$ python3 -q
>>> import numpy as np
>>> from numpy import linalg as LA
>>> np.set_printoptions(suppress=True, linewidth=200)
>>> tidy = lambda a: np.round(a, 1) + 0
>>> rng = np.random.default_rng(325)
>>> z = rng.integers(0, 2, 2)
>>> mat = (z[:, None] == z) * -2 + np.eye(2)
>>> mat
array([[-1., -2.],
       [-2., -1.]])
>>> Y = np.array([[-8, -5, 0], [7, 2, -7]])
>>> np.vstack([mat, Y.T]).shape
(5, 2)
>>> mat @ Y
array([[-6.,  1., 14.],
       [ 9.,  8.,  7.]])
>>> LA.matrix_rank(np.vstack([mat, Y.T]))
np.int64(2)
>>> np.einsum("ik,kj->ij", mat, Y)
array([[-6.,  1., 14.],
       [ 9.,  8.,  7.]])
>>> np.einsum("ik,kj->ji", mat, Y)
array([[-6.,  9.],
       [ 1.,  8.],
       [14.,  7.]])
>>> F = np.load("w.npy")
>>> F
array([[ 0, -2,  0,  0],
       [ 0,  0, -3,  0],
       [ 0,  0,  0,  3],
       [ 1,  0,  0,  0]])
>>> hat = np.triu(np.array([[1, 5, 2, 5], [3, 5, 3, 0], [4, 2, 0, 2], [0, 5, 0, 3]]), 1) + np.eye(4)
>>> Y = hat @ F @ LA.inv(hat)
>>> tidy(np.poly(Y))
array([  1.,   0.,   0.,   0., -18.])
>>> Y
array([[   5.,  -27.,   56., -131.],
       [   0.,    0.,   -3.,   15.],
       [   2.,  -10.,   26.,  -59.],
       [   1.,   -5.,   13.,  -31.]])
>>> hat @ F - F @ hat
array([[ 5.,  0., -9.,  6.],
       [ 0.,  0.,  0., 15.],
       [ 2.,  0.,  0.,  0.],
       [ 0., -5., -2., -5.]])
>>> tidy(LA.eigvals(F))
array([-2.1+0.j ,  0. +2.1j,  0. -2.1j,  2.1+0.j ])
>>> tidy(LA.det(F.T))
np.float64(-18.0)
>>> tidy(np.poly(F))
array([  1.,   0.,   0.,   0., -18.])
>>> np.einsum("ii->", F)
np.int64(0)
>>> np.kron(np.eye(2, dtype=int), F)
array([[ 0, -2,  0,  0,  0,  0,  0,  0],
       [ 0,  0, -3,  0,  0,  0,  0,  0],
       [ 0,  0,  0,  3,  0,  0,  0,  0],
       [ 1,  0,  0,  0,  0,  0,  0,  0],
       [ 0,  0,  0,  0,  0, -2,  0,  0],
       [ 0,  0,  0,  0,  0,  0, -3,  0],
       [ 0,  0,  0,  0,  0,  0,  0,  3],
       [ 0,  0,  0,  0,  1,  0,  0,  0]])
>>> f = np.array([-2, -2, 5])
>>> np.array([np.convolve(row, f, "same") for row in F])
array([[  4,   4, -10,   0],
       [  0,   6,   6, -15],
       [  0,   0,  -6,  -6],
       [ -2,   5,   0,   0]])
>>> np.polyval(f, F[1])
array([ 5,  5, -7,  5])
>>> np.convolve(F[1], f)
array([  0,   0,   6,   6, -15,   0])
>>> np.cross(F[1, :3], F[3, :3])
array([ 0, -3,  0])
>>> Q = F.astype(float).copy()
>>> for j in range(4):
...     Q[:, j] -= Q[:, :j] @ (Q[:, :j].T @ Q[:, j])
...     Q[:, j] /= LA.norm(Q[:, j])
... 
>>> Q.T @ Q
array([[1., 0., 0., 0.],
       [0., 1., 0., 0.],
       [0., 0., 1., 0.],
       [0., 0., 0., 1.]])
>>> arr = np.load("sample10.npy")
>>> arr
array([[5, 5, 3, 3],
       [1, 0, 2, 4],
       [4, 2, 5, 0],
       [1, 3, 3, 1]])
>>> def softmax(z):
...     e = np.exp(z - z.max(axis=-1, keepdims=True))
...     return e / e.sum(axis=-1, keepdims=True)
... 
>>> tidy(softmax(10 * arr[1]))
array([0., 0., 0., 1.])
>>> tidy(softmax(arr[1] + -1))
array([0. , 0. , 0.1, 0.8])
>>> tidy(softmax(arr).sum(axis=1))
array([1., 1., 1., 1.])
>>> att = arr @ arr.T / np.sqrt(4)
>>> tidy(softmax(att + np.triu(np.full(att.shape, -np.inf), 1)))
array([[1. , 0. , 0. , 0. ],
       [0.7, 0.3, 0. , 0. ],
       [0.5, 0. , 0.5, 0. ],
       [1. , 0. , 0. , 0. ]])
>>> softmax(att).round(6).argmax(axis=1)
array([0, 0, 0, 0])
>>> tidy(softmax(att))
array([[1. , 0. , 0. , 0. ],
       [0.7, 0.3, 0. , 0. ],
       [0.5, 0. , 0.5, 0. ],
       [1. , 0. , 0. , 0. ]])
>>> tidy(softmax(att)[1] @ arr)
array([3.9, 3.6, 2.7, 3.2])
>>> Y = F / np.sqrt((F ** 2).mean(axis=1, keepdims=True))
>>> Y[1]
array([ 0.,  0., -2.,  0.])
>>> LA.matrix_rank(F - F.mean(axis=1, keepdims=True))
np.int64(3)
>>> tidy(LA.norm(Y, axis=1))
array([2., 2., 2., 2.])
>>> tidy(F - F.mean(axis=1, keepdims=True))
array([[ 0.5, -1.5,  0.5,  0.5],
       [ 0.8,  0.8, -2.2,  0.8],
       [-0.8, -0.8, -0.8,  2.2],
       [ 0.8, -0.2, -0.2, -0.2]])
>>> LA.matrix_rank(Y) == LA.matrix_rank(F)
np.True_
>>> A = 4 * np.eye(4) + np.eye(4, k=1)
>>> A
array([[4., 1., 0., 0.],
       [0., 4., 1., 0.],
       [0., 0., 4., 1.],
       [0., 0., 0., 4.]])
>>> # triangular, det is the product of the diagonal
>>> Q, vecs = LA.qr(A[:, :1])[0], LA.qr(A[:, 1:])[0]
>>> sigma = LA.svd(Q.T @ vecs, compute_uv=False)
>>> tidy(sigma)
array([0.2])
>>> (sigma > 0.9).sum()
np.int64(0)
>>> vec = np.array([2, 1, 0, -2])
>>> a = np.maximum(A @ vec, 0)
>>> tidy(np.tanh(A @ vec))
array([ 1.,  1., -1., -1.])
>>> np.maximum(A @ (3 * vec), 0)
array([27., 12.,  0.,  0.])
>>> A * (a > 1e-9)[:, None]
array([[4., 1., 0., 0.],
       [0., 4., 1., 0.],
       [0., 0., 0., 0.],
       [0., 0., 0., 0.]])
>>> f = np.array([3, 0, 3, 1])
>>> Y = A + np.outer(f, np.eye(4)[1])
>>> LA.matrix_rank(LA.inv(Y) - LA.inv(A), tol=1e-8)
np.int64(1)
>>> tidy(LA.det(Y) / LA.det(A)), tidy(1 + LA.solve(A, f)[1])
(np.float64(0.8), np.float64(0.8))
>>> Y
array([[4., 4., 0., 0.],
       [0., 4., 1., 0.],
       [0., 3., 4., 1.],
       [0., 1., 0., 4.]])
>>> tidy(LA.eigvals(A).sum().real)
np.float64(16.0)
>>> np.einsum("ii->", A)
np.float64(16.0)
>>> np.kron(np.eye(2, dtype=int), A)
array([[4., 1., 0., 0., 0., 0., 0., 0.],
       [0., 4., 1., 0., 0., 0., 0., 0.],
       [0., 0., 4., 1., 0., 0., 0., 0.],
       [0., 0., 0., 4., 0., 0., 0., 0.],
       [0., 0., 0., 0., 4., 1., 0., 0.],
       [0., 0., 0., 0., 0., 4., 1., 0.],
       [0., 0., 0., 0., 0., 0., 4., 1.],
       [0., 0., 0., 0., 0., 0., 0., 4.]])
>>> tidy(LA.det(A.T))
np.float64(256.0)
>>> np.poly(A)
array([   1.,  -16.,   96., -256.,  256.])
>>> tidy(LA.det(A[::-1]))
np.float64(256.0)
>>> np.einsum("ij,ji->", A, A)
np.float64(64.0)
>>> X = np.loadtxt("layer0.csv", delimiter=",")
>>> X
array([[ 0.,  0.,  0.,  0.,  0.],
       [ 0.,  0.,  0., -2.,  0.],
       [ 0.,  0.,  0.,  0.,  0.],
       [ 0., -1.,  0.,  0.,  0.],
       [ 0.,  0., -2.,  0.,  0.]])
>>> r = LA.matrix_rank(X)
>>> r
np.int64(3)
>>> null = LA.svd(X)[2][r:].T
>>> null @ null.T
array([[1., 0., 0., 0., 0.],
       [0., 0., 0., 0., 0.],
       [0., 0., 0., 0., 0.],
       [0., 0., 0., 0., 0.],
       [0., 0., 0., 0., 1.]])
>>> X @ null
array([[0., 0.],
       [0., 0.],
       [0., 0.],
       [0., 0.],
       [0., 0.]])
>>> [int(LA.matrix_rank(X[:i])) for i in range(1, len(X) + 1)]
[0, 1, 1, 2, 3]
>>> np.allclose(X @ null, 0)
True
>>> tidy(softmax(10 * X[1]))
array([0.2, 0.2, 0.2, 0. , 0.2])
>>> tidy(softmax(X).sum(axis=1))
array([1., 1., 1., 1., 1.])
>>> tidy(softmax(X[1]))
array([0.2, 0.2, 0.2, 0. , 0.2])
>>> att = X @ X.T / np.sqrt(5)
>>> tidy(softmax(att + np.triu(np.full(att.shape, -np.inf), 1)))
array([[1. , 0. , 0. , 0. , 0. ],
       [0.1, 0.9, 0. , 0. , 0. ],
       [0.3, 0.3, 0.3, 0. , 0. ],
       [0.2, 0.2, 0.2, 0.3, 0. ],
       [0.1, 0.1, 0.1, 0.1, 0.6]])
>>> tidy(softmax(att)[1] @ X)
array([ 0. , -0.1, -0.2, -1.2,  0. ])
>>> tidy(softmax(att))
array([[0.2, 0.2, 0.2, 0.2, 0.2],
       [0.1, 0.6, 0.1, 0.1, 0.1],
       [0.2, 0.2, 0.2, 0.2, 0.2],
       [0.2, 0.2, 0.2, 0.3, 0.2],
       [0.1, 0.1, 0.1, 0.1, 0.6]])
>>> U, sigma, VT = LA.svd(X)
>>> vecs = VT[:(sigma > 1e-8).sum()]
>>> vec = X[4] + -3 * X[1] + rng.integers(2) * np.eye(5)[2]
>>> vec
array([ 0.,  0., -1.,  6.,  0.])
>>> np.allclose(vecs.T @ vecs @ vec, vec)
True
>>> np.diag(vecs.T @ vecs)
array([0., 1., 1., 1., 0.])
>>> LA.matrix_rank(np.vstack([X, vec]))
np.int64(3)
>>> m1 = np.loadtxt("arr.csv", delimiter=",")
>>> m1
array([[ 0.,  0.,  0., -5.],
       [ 0.,  0.,  0.,  3.],
       [ 0.,  0.,  0.,  1.],
       [-5.,  3.,  1.,  0.]])
>>> U, sigma, VT = LA.svd(m1)
>>> vecs = VT[:(sigma > 1e-8).sum()]
>>> vec = m1[2] + 3 * m1[3] + rng.integers(2) * np.eye(4)[0]
>>> vec
array([-15.,   9.,   3.,   1.])
>>> tidy(np.diag(vecs.T @ vecs))
array([0.7, 0.3, 0. , 1. ])
>>> LA.matrix_rank(np.vstack([m1, vec]))
np.int64(2)
>>> tidy(LA.eigvalsh(m1).min())
np.float64(-5.9)
>>> blk = np.stack([m1, -2 * m1, m1[::-1]])
>>> LA.matrix_rank(blk.reshape(3, -1))
np.int64(2)
>>> np.einsum("bij,cij->bc", blk, blk)
array([[  70., -140.,    6.],
       [-140.,  280.,  -12.],
       [   6.,  -12.,   70.]])
>>> blk.shape
(3, 4, 4)
>>> tidy(LA.norm(blk, axis=(1, 2)))
array([ 8.4, 16.7,  8.4])
>>> blk.sum(axis=0)
array([[-5.,  3.,  1.,  5.],
       [ 0.,  0.,  0., -2.],
       [ 0.,  0.,  0.,  2.],
       [ 5., -3., -1., -5.]])
>>> np.abs(np.diag(LA.qr(m1)[1])) > 1e-9
array([ True, False, False,  True])
>>> np.allclose(m1[:-1].T @ LA.lstsq(m1[:-1].T, m1[-1])[0], m1[-1])
False
>>> feats = np.loadtxt("dump.csv", delimiter=",")
>>> feats
array([[ 0.2, -0.4, -0.3, -1.9,  0. ],
       [-2.7,  0.4, -2.6, -1.5, -1.2],
       [ 1.5, -1. , -0.5,  1. , -0.3],
       [ 0.6, -0.5,  0. ,  0.6,  0.4],
       [ 0.4, -2.1, -1.2, -1. , -0.4],
       [ 0.3,  2. , -0.1, -0.1, -0.4],
       [ 0.7,  1.6, -0.2,  0.1,  0.6],
       [ 0.4, -0.1,  0.2,  0.7, -0.2],
       [ 1.2, -2.9, -0.5, -0.3, -1.7],
       [ 0.9, -0.5,  1. , -0.2,  0.7],
       [ 0.8,  0.1,  1.3,  1.3,  0.1],
       [ 0.5,  0.7, -1. , -0.1,  0.3],
       [ 5.1, -0.6,  6. ,  0. ,  3.3],
       [ 1.3, -0.1,  0.4, -1.6,  0.2],
       [ 0.2,  2.3,  0.3, -1.2, -0.2],
       [-1. , -0.6, -0.1,  0.6, -0.9],
       [-0.8,  1.3, -1.1, -0.8, -0.2],
       [ 1.1,  2.5,  0.7,  0.5,  1.4],
       [-0.6,  1.8, -2.3,  0.6,  0.3],
       [-1.1, -0.1, -0.8, -1.1,  0. ],
       [ 1. ,  0.5,  0.5, -1.5,  0. ],
       [-0.6,  1.8, -1.3, -1.4, -0.8],
       [-0.2, -1.4, -0.2, -1.4, -2.3],
       [ 1.2, -0.7, -1.9, -0.8,  0.4]])
>>> hat = np.triu(np.array([[0, 1, -3, -4], [-2, -3, -5, 2], [-3, 2, 4, 4], [-1, -4, -4, 2]]), 1) + np.eye(4)
>>> Y = hat @ m1 @ LA.inv(hat)
>>> hat @ m1 - m1 @ hat
array([[ 20., -12.,  -4.,   0.],
       [-10.,   6.,   2.,  -5.],
       [-20.,  12.,   4.,   0.],
       [  0.,   5.,   0., -30.]])
>>> np.trace(Y), np.trace(m1)
(np.float64(0.0), np.float64(0.0))
